$ python3 -q
>>> import numpy as np
>>> np.set_printoptions(precision=2, suppress=True, linewidth=120)
>>> rd = lambda a: np.round(a, 2) + 0
>>> arr = np.loadtxt("block2.csv", delimiter=",")
>>> arr
array([[-29., -20.,  -9.,   5.,   1., -24.,   6.,  -6.,  24.,  12.,  -3.,   4.],
       [  8.,  -7.,  -9.,   4.,   8.,  -3.,   3.,  -9.,  -3.,  -3.,   6.,  -7.],
       [  9., -23., -24.,  11.,  19., -15.,   9., -23.,   1.,  -3.,  13., -15.],
       [-23.,   5.,  12.,  -5., -13.,  -3.,  -3.,  13.,  13.,   9., -11.,  13.],
       [-22., -11.,  -3.,   2.,  -2., -15.,   3.,  -1.,  17.,   9.,  -4.,   5.],
       [-14., -18., -12.,   6.,   6., -18.,   6., -10.,  14.,   6.,   2.,  -2.],
       [ -1.,  16.,  15.,  -7., -11.,  12.,  -6.,  14.,  -4.,   0.,  -7.,   8.],
       [ -6., -25., -21.,  10.,  14., -21.,   9., -19.,  11.,   3.,   8.,  -9.]])
>>> x = np.array([-3, -4, -4, 5, 2, 4, 4, -4, -4, 4, 3, 3])
>>> arr @ (2 * x)
array([ 274.,  218.,  600., -272.,  110.,  328., -382.,  546.])
>>> arr * x
array([[ 87.,  80.,  36.,  25.,   2., -96.,  24.,  24., -96.,  48.,  -9.,  12.],
       [-24.,  28.,  36.,  20.,  16., -12.,  12.,  36.,  12., -12.,  18., -21.],
       [-27.,  92.,  96.,  55.,  38., -60.,  36.,  92.,  -4., -12.,  39., -45.],
       [ 69., -20., -48., -25., -26., -12., -12., -52., -52.,  36., -33.,  39.],
       [ 66.,  44.,  12.,  10.,  -4., -60.,  12.,   4., -68.,  36., -12.,  15.],
       [ 42.,  72.,  48.,  30.,  12., -72.,  24.,  40., -56.,  24.,   6.,  -6.],
       [  3., -64., -60., -35., -22.,  48., -24., -56.,  16.,   0., -21.,  24.],
       [ 18., 100.,  84.,  50.,  28., -84.,  36.,  76., -44.,  12.,  24., -27.]])
>>> arr @ np.eye(12)[1]
array([-20.,  -7., -23.,   5., -11., -18.,  16., -25.])
>>> arr @ np.ones(12)
array([-39., -12., -41.,   7., -22., -34.,  29., -46.])
>>> (arr @ x).argmax()
np.int64(2)
>>> np.linalg.norm(arr @ x) <= np.linalg.norm(arr, 2) * np.linalg.norm(x) + 1e-9
np.True_
>>> np.einsum("ij,j->i", arr, x)
array([ 137.,  109.,  300., -136.,   55.,  164., -191.,  273.])
>>> rng = np.random.default_rng(788832)
>>> feats = (rng.random((9, 9)) < 0.3) + np.eye(9)
>>> feats /= feats.sum(axis=1, keepdims=True)
>>> rd(feats)
array([[0.25, 0.25, 0.  , 0.  , 0.  , 0.25, 0.  , 0.  , 0.25],
       [0.  , 0.5 , 0.  , 0.  , 0.5 , 0.  , 0.  , 0.  , 0.  ],
       [0.  , 0.  , 0.33, 0.  , 0.33, 0.  , 0.  , 0.33, 0.  ],
       [0.  , 0.  , 0.  , 0.25, 0.  , 0.  , 0.25, 0.25, 0.25],
       [0.  , 0.25, 0.  , 0.  , 0.25, 0.25, 0.25, 0.  , 0.  ],
       [0.  , 0.  , 0.5 , 0.  , 0.  , 0.5 , 0.  , 0.  , 0.  ],
       [0.  , 0.  , 0.2 , 0.2 , 0.2 , 0.  , 0.4 , 0.  , 0.  ],
       [0.  , 0.25, 0.  , 0.25, 0.25, 0.  , 0.  , 0.25, 0.  ],
       [0.17, 0.17, 0.  , 0.17, 0.  , 0.  , 0.17, 0.  , 0.33]])
>>> feats.sum(axis=1)
array([1., 1., 1., 1., 1., 1., 1., 1., 1.])
>>> rd(np.linalg.matrix_power(feats, 100))
array([[0.01, 0.17, 0.13, 0.07, 0.24, 0.12, 0.14, 0.08, 0.03],
       [0.01, 0.17, 0.13, 0.07, 0.24, 0.12, 0.14, 0.08, 0.03],
       [0.01, 0.17, 0.13, 0.07, 0.24, 0.12, 0.14, 0.08, 0.03],
       [0.01, 0.17, 0.13, 0.07, 0.24, 0.12, 0.14, 0.08, 0.03],
       [0.01, 0.17, 0.13, 0.07, 0.24, 0.12, 0.14, 0.08, 0.03],
       [0.01, 0.17, 0.13, 0.07, 0.24, 0.12, 0.14, 0.08, 0.03],
       [0.01, 0.17, 0.13, 0.07, 0.24, 0.12, 0.14, 0.08, 0.03],
       [0.01, 0.17, 0.13, 0.07, 0.24, 0.12, 0.14, 0.08, 0.03],
       [0.01, 0.17, 0.13, 0.07, 0.24, 0.12, 0.14, 0.08, 0.03]])
>>> pr = np.eye(9)[1]
>>> for _ in range(5):
...     pr = pr @ feats
...     print(pr.round(2))
... 
[0.  0.5 0.  0.  0.5 0.  0.  0.  0. ]
[0.   0.38 0.   0.   0.38 0.12 0.12 0.   0.  ]
[0.   0.28 0.09 0.02 0.31 0.16 0.14 0.   0.  ]
[0.   0.22 0.14 0.03 0.28 0.15 0.14 0.04 0.01]
[0.   0.19 0.15 0.05 0.26 0.15 0.13 0.06 0.01]
>>> left, sv, VT = np.linalg.svd(feats)
>>> evecs = VT[:(sv > 1e-8).sum()]
>>> x = feats[8] + 4 * feats[7] + rng.integers(2) * np.eye(9)[5]
>>> rd(x)
array([0.17, 1.17, 0.  , 1.17, 1.  , 1.  , 0.17, 1.  , 0.33])
>>> rd(np.diag(evecs.T @ evecs))
array([1.  , 0.71, 0.93, 0.93, 0.71, 0.93, 0.93, 0.93, 0.93])
>>> np.allclose(evecs.T @ evecs @ x, x)
False
>>> np.linalg.matrix_rank(np.vstack([feats, x]))
np.int64(9)
>>> rd(np.linalg.norm(x - evecs.T @ evecs @ x))
np.float64(0.27)
>>> rd((feats + feats.T) / 2)
array([[0.25, 0.12, 0.  , 0.  , 0.  , 0.12, 0.  , 0.  , 0.21],
       [0.12, 0.5 , 0.  , 0.  , 0.38, 0.  , 0.  , 0.12, 0.08],
       [0.  , 0.  , 0.33, 0.  , 0.17, 0.25, 0.1 , 0.17, 0.  ],
       [0.  , 0.  , 0.  , 0.25, 0.  , 0.  , 0.22, 0.25, 0.21],
       [0.  , 0.38, 0.17, 0.  , 0.25, 0.12, 0.22, 0.12, 0.  ],
       [0.12, 0.  , 0.25, 0.  , 0.12, 0.5 , 0.  , 0.  , 0.  ],
       [0.  , 0.  , 0.1 , 0.22, 0.22, 0.  , 0.4 , 0.  , 0.08],
       [0.  , 0.12, 0.17, 0.25, 0.12, 0.  , 0.  , 0.25, 0.  ],
       [0.21, 0.08, 0.  , 0.21, 0.  , 0.  , 0.08, 0.  , 0.33]])
>>> rd(np.sort(np.abs(np.linalg.eigvals(feats))))
array([0.  , 0.12, 0.2 , 0.2 , 0.46, 0.46, 0.5 , 0.59, 1.  ])
>>> feats.inv()
Traceback (most recent call last):
  File "<python-input-31>", line 1, in <module>
    feats.inv()
    ^^^^^^^^^
AttributeError: 'numpy.ndarray' object has no attribute 'inv'
>>> rd((feats - feats.T) / 2)
array([[ 0.  ,  0.12,  0.  ,  0.  ,  0.  ,  0.12,  0.  ,  0.  ,  0.04],
       [-0.12,  0.  ,  0.  ,  0.  ,  0.12,  0.  ,  0.  , -0.12, -0.08],
       [ 0.  ,  0.  ,  0.  ,  0.  ,  0.17, -0.25, -0.1 ,  0.17,  0.  ],
       [ 0.  ,  0.  ,  0.  ,  0.  ,  0.  ,  0.  ,  0.02,  0.  ,  0.04],
       [ 0.  , -0.12, -0.17,  0.  ,  0.  ,  0.12,  0.02, -0.12,  0.  ],
       [-0.12,  0.  ,  0.25,  0.  , -0.12,  0.  ,  0.  ,  0.  ,  0.  ],
       [ 0.  ,  0.  ,  0.1 , -0.02, -0.02,  0.  ,  0.  ,  0.  , -0.08],
       [ 0.  ,  0.12, -0.17,  0.  ,  0.12,  0.  ,  0.  ,  0.  ,  0.  ],
       [-0.04,  0.08,  0.  , -0.04,  0.  ,  0.  ,  0.08,  0.  ,  0.  ]])
>>> rd(np.trace(feats))
np.float64(3.07)
>>> x = np.array([3, 4, 3, -7, 1, 7, 2, 6, -4])
>>> h1 = np.maximum(feats @ x, 0)
>>> rd(np.maximum(feats @ (3 * x), 0))
array([ 7.5,  7.5, 10. ,  0. , 10.5, 15. ,  0.6,  3. ,  0. ])
>>> rd(feats.T @ h1)
array([0.62, 3.  , 3.65, 0.29, 3.53, 4.  , 0.96, 1.36, 0.62])
>>> rd(np.tanh(feats @ x))
array([ 0.99,  0.99,  1.  , -0.64,  1.  ,  1.  ,  0.2 ,  0.76, -0.76])
>>> np.unique(feats.round(6), axis=0).shape
(9, 9)
>>> rd(np.trace(np.linalg.pinv(feats) @ feats))
np.float64(8.0)
>>> np.allclose(feats[:-1].T @ np.linalg.lstsq(feats[:-1].T, feats[-1])[0], feats[-1])
True
>>> rd(feats @ np.linalg.pinv(feats) @ feats)
array([[0.25, 0.25, 0.  , 0.  , 0.  , 0.25, 0.  , 0.  , 0.25],
       [0.  , 0.5 , 0.  , 0.  , 0.5 , 0.  , 0.  , 0.  , 0.  ],
       [0.  , 0.  , 0.33, 0.  , 0.33, 0.  , 0.  , 0.33, 0.  ],
       [0.  , 0.  , 0.  , 0.25, 0.  , 0.  , 0.25, 0.25, 0.25],
       [0.  , 0.25, 0.  , 0.  , 0.25, 0.25, 0.25, 0.  , 0.  ],
       [0.  , 0.  , 0.5 , 0.  , 0.  , 0.5 , 0.  , 0.  , 0.  ],
       [0.  , 0.  , 0.2 , 0.2 , 0.2 , 0.  , 0.4 , 0.  , 0.  ],
       [0.  , 0.25, 0.  , 0.25, 0.25, 0.  , 0.  , 0.25, 0.  ],
       [0.17, 0.17, 0.  , 0.17, 0.  , 0.  , 0.17, 0.  , 0.33]])
